$ python -q
>>> import numpy as np
>>> from numpy import linalg as LA
>>> np.set_printoptions(precision=1, suppress=True, linewidth=200)
>>> data = np.load("mat.npy")
>>> data
array([[5, 4, 2, 3],
       [3, 5, 4, 2],
       [2, 3, 5, 4],
       [4, 2, 3, 5]])
>>> np.count_nonzero(data)
np.int64(16)
>>> data.sum(axis=1)
array([14, 14, 14, 14])
>>> np.diff(data, axis=0)
array([[-2,  1,  2, -1],
       [-1, -2,  1,  2],
       [ 2, -1, -2,  1]])
>>> data.shape
(4, 4)
>>> LA.matrix_rank(data)
np.int64(3)
>>> round(LA.norm(data), 1)
np.float64(14.7)
>>> data.mean(axis=0)
array([3.5, 3.5, 3.5, 3.5])
>>> LA.matrix_rank(data, rtol=0.1)
np.int64(3)
>>> [round(float(x), 1) for x in LA.svd(data, compute_uv=False)[:3]]
[14.0, 3.2, 3.2]
>>> feats = np.loadtxt("block15.csv", delimiter=",")
>>> feats
array([[ 0.,  2.,  1.,  2.,  1.,  0.,  1.,  1.,  0.,  3.],
       [-2.,  0.,  3.,  1.,  0., -1.,  0., -1.,  1.,  1.],
       [-1., -3.,  0., -2., -4.,  1.,  3.,  1., -2.,  2.],
       [-2., -1.,  2.,  0.,  2., -3., -2., -1.,  0.,  1.],
       [-1.,  0.,  4., -2.,  0., -1., -1.,  2.,  0.,  1.],
       [ 0.,  1., -1.,  3.,  1.,  0.,  0.,  2.,  2., -1.],
       [-1.,  0., -3.,  2.,  1.,  0.,  0., -3., -1.,  1.],
       [-1.,  1., -1.,  1., -2., -2.,  3.,  0., -2., -1.],
       [ 0., -1.,  2.,  0.,  0., -2.,  1.,  2.,  0.,  0.],
       [-3., -1., -2., -1., -1.,  1., -1.,  1.,  0.,  0.]])
>>> u = np.array([0, 8, 8, 2, 1, 5, 6, 1, 3, 7])
>>> other = feats + np.outer(u, np.eye(10)[4])
>>> round(float(LA.det(other) / LA.det(feats)), 1), np.round(1 + LA.solve(feats, u)[4], 1)
(4.7, np.float64(4.7))
>>> LA.matrix_rank(LA.inv(other) - LA.inv(feats), tol=1e-8)
np.int64(1)
>>> u, g = feats[5], feats[0]
>>> u @ g
np.float64(7.0)
>>> pr = (u @ g) / (u @ u) * u
>>> g - pr
array([ 0. ,  1.7,  1.3,  1. ,  0.7,  0. ,  1. ,  0.3, -0.7,  3.3])
>>> round((g - pr) @ u, 1)
np.float64(0.0)
>>> x0 = np.array([5, -1, -2, -4, 3, -2, -2, 1, -4, 3])
>>> np.round(LA.eigvals(feats).real, 1) + 0
array([0., 0., 0., 0., 0., 0., 0., 0., 0., 0.])
>>> round(float(LA.det(feats)), 1)
14641.0
>>> LA.svd(feats, compute_uv=False)
array([8.3, 8.3, 5.7, 5.7, 4.2, 4.2, 2.5, 2.5, 0.2, 0.2])
>>> x0 @ feats @ x0
np.float64(0.0)
>>> q = LA.solve(np.eye(10) - feats, np.eye(10) + feats)
>>> np.round(q @ q.T, 1) + 0
array([[1., 0., 0., 0., 0., 0., 0., 0., 0., 0.],
       [0., 1., 0., 0., 0., 0., 0., 0., 0., 0.],
       [0., 0., 1., 0., 0., 0., 0., 0., 0., 0.],
       [0., 0., 0., 1., 0., 0., 0., 0., 0., 0.],
       [0., 0., 0., 0., 1., 0., 0., 0., 0., 0.],
       [0., 0., 0., 0., 0., 1., 0., 0., 0., 0.],
       [0., 0., 0., 0., 0., 0., 1., 0., 0., 0.],
       [0., 0., 0., 0., 0., 0., 0., 1., 0., 0.],
       [0., 0., 0., 0., 0., 0., 0., 0., 1., 0.],
       [0., 0., 0., 0., 0., 0., 0., 0., 0., 1.]])
>>> round(LA.det(feats), 1)
np.float64(14641.0)
>>> np.allclose(feats, feats.T)
False
>>> LA.matrix_power(feats, 2)
array([[-21.,  -7.,   4.,  -2.,  -4.,  -7.,  -2.,  -1.,  -3.,   7.],
       [ -7., -18.,   2., -15., -12.,   1.,   2.,   1.,  -6.,   3.],
       [  4.,   2., -49.,  11.,  -5.,  17.,   6., -13.,  -6., -11.],
       [ -2., -15.,  11., -28., -14.,   4.,  -2.,   6.,  -7.,   1.],
       [ -4., -12.,  -5., -14., -28.,   7.,  20.,   7., -13.,   1.],
       [ -7.,   1.,  17.,   4.,   7., -21.,  -1.,   0.,  -1.,   1.],
       [ -2.,   2.,   6.,  -2.,  20.,  -1., -26.,  -5.,  12.,  -3.],
       [ -1.,   1., -13.,   6.,   7.,   0.,  -5., -26.,  -4.,   0.],
       [ -3.,  -6.,  -6.,  -7., -13.,  -1.,  12.,  -4., -14.,   4.],
       [  7.,   3., -11.,   1.,   1.,   1.,  -3.,   0.,   4., -19.]])
>>> M = np.loadtxt("layer12.csv", delimiter=",")
>>> M
array([[  9., -27.,  12., -36.],
       [  6.,  15.,   8.,  20.],
       [  3.,  -9.,  -6.,  18.],
       [  2.,   5.,  -4., -10.]])
>>> u = np.array([1, 1, 3])
>>> np.array([np.convolve(row, u, "same") for row in M])
array([[ -18.,   12., -105.,    0.],
       [  21.,   41.,   73.,   44.],
       [  -6.,   -6.,  -15.,    0.],
       [   7.,    7.,    1.,  -22.]])
>>> t = np.radians(120)
>>> Rm = np.eye(4)
>>> Rm[3, 3] = Rm[0, 0] = np.cos(t)
>>> Rm[3, 0], Rm[0, 3] = -np.sin(t), np.sin(t)
>>> Rm
array([[-0.5,  0. ,  0. ,  0.9],
       [ 0. ,  1. ,  0. ,  0. ],
       [ 0. ,  0. ,  1. ,  0. ],
       [-0.9,  0. ,  0. , -0.5]])
>>> other = M @ Rm.T
>>> np.round(LA.det(Rm), 1), round(np.trace(Rm), 1)
(np.float64(1.0), np.float64(1.0))
>>> np.abs(other - M).max(axis=0)
array([44.7,  0. ,  0. , 46.2])
>>> q, Rm = LA.qr(M)
>>> Rm.round(1) + 0
array([[-11.4,  14.9, -11.4,  14.9],
       [  0. , -28.9,   0. , -28.9],
       [  0. ,   0. ,  11.4, -14.9],
       [  0. ,   0. ,   0. , -28.9]])
>>> np.abs(np.diag(Rm))
array([11.4, 28.9, 11.4, 28.9])
>>> q @ Rm
array([[  9., -27.,  12., -36.],
       [  6.,  15.,   8.,  20.],
       [  3.,  -9.,  -6.,  18.],
       [  2.,   5.,  -4., -10.]])
>>> np.round(q.T @ q, 1) + 0
array([[1., 0., 0., 0.],
       [0., 1., 0., 0.],
       [0., 0., 1., 0.],
       [0., 0., 0., 1.]])
>>> np.allclose(Rm.T @ Rm, M.T @ M)
True
>>> round(float(np.trace(q @ q.T)), 1)
4.0
>>> q
array([[-0.8,  0.5,  0.3,  0.2],
       [-0.5, -0.8,  0.2, -0.3],
       [-0.3,  0.2, -0.8, -0.5],
       [-0.2, -0.3, -0.5,  0.8]])
>>> m1 = np.load("m.npy")
>>> m1
array([[ -5. ,  13.4, -13.8,  -2.5],
       [  9.3,  -9.4,  14.6,   3.2],
       [ -1.6,  15.5, -12.4,  -1.9],
       [  9.8,  17. ,  -3.9,   0.8],
       [ -9.8, -17. ,   3.9,  -0.8],
       [  4. , -14. ,  13.5,   2.3],
       [ 15.2,   0.6,  12.4,   3.7],
       [ 11. ,  -7.4,  14.6,   3.4],
       [-11.4,   6.9, -14.5,  -3.5],
       [-10.2,   8.4, -14.6,  -3.3],
       [  3.8, -14.2,  13.4,   2.3],
       [ 16.1,   9. ,   7.1,   3.1],
       [  5.3, -13.1,  13.9,   2.6],
       [-13.9,   2.7, -13.6,  -3.7],
       [-15.5, -11.2,  -5.1,  -2.7],
       [ -2.6, -17.1,  10. ,   1. ],
       [ 15.3,  11.8,   4.5,   2.6],
       [  7.2,  17.5,  -6.5,   0.1],
       [  4.1,  17.4,  -9. ,  -0.7],
       [ -2.1,  15.2, -12.7,  -2. ],
       [ 15.1,   0.2,  12.6,   3.7],
       [  9.5,  -9.2,  14.6,   3.2],
       [  2.1,  16.9, -10.4,  -1.1],
       [  7.5,  17.5,  -6.2,   0.2],
       [ -1.2,  15.7, -12.2,  -1.8],
       [ 15.9,   3.2,  11.1,   3.6],
       [-16.3,  -6.6,  -9. ,  -3.4],
       [ -7.8,  11. , -14.5,  -3. ],
       [  9.3,  -9.4,  14.6,   3.2],
       [ 16.3,   6.1,   9.3,   3.4],
       [-14. ,   2.5, -13.6,  -3.7],
       [ 16.3,   6.2,   9.2,   3.4],
       [ -9.7, -17. ,   4. ,  -0.8],
       [ 12.8,  15.3,  -0.2,   1.7]])
>>> u, g = m1[17], m1[18]
>>> round(u @ u, 1)
np.float64(400.0)
>>> round(float(u @ g), 1)
391.7
>>> pr = (u @ g) / (u @ u) * u
>>> g - pr
array([-3. ,  0.2, -2.7, -0.8])
>>> LA.matrix_rank(np.outer(u, g))
np.int64(1)
>>> pr
array([ 7. , 17.1, -6.3,  0.1])
>>> dist = LA.norm(m1[:, None] - m1[None], axis=-1)
>>> dist.shape
(34, 34)
>>> dist[18].round(6).argsort(kind="stable")[:4]
array([18, 22, 17, 23])
>>> LA.matrix_rank(dist ** 2)
np.int64(3)
>>> np.flatnonzero(dist[18] < dist.mean() / 2)
array([ 0,  2,  3, 17, 18, 19, 22, 23, 24])
>>> np.unravel_index(dist.round(6).argmax(), dist.shape)
(np.int64(3), np.int64(4))
>>> x0 = np.array([0, 4, 3, 7])
>>> np.sign((m1 @ x0).round(6))
array([-1.,  1.,  1.,  1., -1.,  1.,  1.,  1., -1., -1., -1.,  1.,  1., -1., -1., -1.,  1.,  1.,  1.,  1.,  1.,  1.,  1.,  1.,  1.,  1., -1., -1.,  1.,  1., -1.,  1., -1.,  1.])
>>> LA.norm(m1 @ x0) <= LA.norm(m1, 2) * LA.norm(x0) + 1e-9
np.True_
>>> other = np.array([[-2, 2, -3, -1], [-2, 3, 3, 3], [-1, 3, -2, -3], [2, -1, -2, -3]])
>>> F = np.tril(other)
>>> F
array([[-2,  0,  0,  0],
       [-2,  3,  0,  0],
       [-1,  3, -2,  0],
       [ 2, -1, -2, -3]])
>>> u = np.array([1, -2, -1, 2])
>>> other = F + np.outer(u, np.eye(4)[0])
>>> other
array([[-1.,  0.,  0.,  0.],
       [-4.,  3.,  0.,  0.],
       [-2.,  3., -2.,  0.],
       [ 4., -1., -2., -3.]])
>>> round(float(LA.det(other) / LA.det(F)), 1), round(float(1 + LA.solve(F, u)[0]), 1)
(0.5, 0.5)
